In [1]: import numpy as np

In [2]: import numpy.linalg as la

In [3]: np.set_printoptions(precision=1, suppress=True, linewidth=140)

In [4]: def rnd(a):
   ...:     return np.round(a, 1) + 0
   ...: 

In [5]: arr = np.load("data.npy")

In [6]: rnd(arr)
Out[6]: 
array([[-0.2, -0.3, -0.4, -0.8, -0.4],
       [ 0.2, -0.3, -0.1, -0.3,  0.9],
       [-0.3,  0.2, -0.8,  0.4,  0.2],
       [ 0.8, -0.4, -0.3,  0.3, -0.3],
       [ 0.5,  0.8, -0.1, -0.4,  0. ]])

In [7]: left, sv = la.svd(arr)
Traceback (most recent call last):
  Cell In[7], line 1
    left, sv = la.svd(arr)
ValueError: too many values to unpack (expected 2)


In [8]: left, sv, Vt = la.svd(arr, full_matrices=False)

In [9]: rnd(Vt @ Vt.T)
Out[9]: 
array([[1., 0., 0., 0., 0.],
       [0., 1., 0., 0., 0.],
       [0., 0., 1., 0., 0.],
       [0., 0., 0., 1., 0.],
       [0., 0., 0., 0., 1.]])

In [10]: left.shape, sv.shape, Vt.shape
Out[10]: ((5, 5), (5,), (5, 5))

In [11]: vec = np.array([1, 2, 3, -3, -2])

In [12]: y = arr @ vec

In [13]: rnd(y)
Out[13]: array([ 1. , -1.6, -3.8, -1.2,  2.8])

In [14]: rnd(la.solve(arr, arr[:, 0]))
Out[14]: array([1., 0., 0., 0., 0.])

In [15]: rnd(la.solve(arr, y))
Out[15]: array([ 1.,  2.,  3., -3., -2.])

In [16]: rnd(la.solve(arr.T, arr[3]))
Out[16]: array([0., 0., 0., 1., 0.])

In [17]: vec = np.array([-6, -1, 2, -6, -6])

In [18]: rnd(la.det(arr))
Out[18]: np.float64(1.0)

In [19]: rnd(np.sort(np.abs(np.degrees(np.angle(la.eigvals(arr))))))
Out[19]: array([  0. ,  92.1,  92.1, 176.4, 176.4])

In [20]: rnd(la.norm(vec)), rnd(la.norm(arr @ vec))
Out[20]: (np.float64(10.6), np.float64(10.6))

In [21]: rnd(arr.T @ (arr @ vec))
Out[21]: array([-6., -1.,  2., -6., -6.])
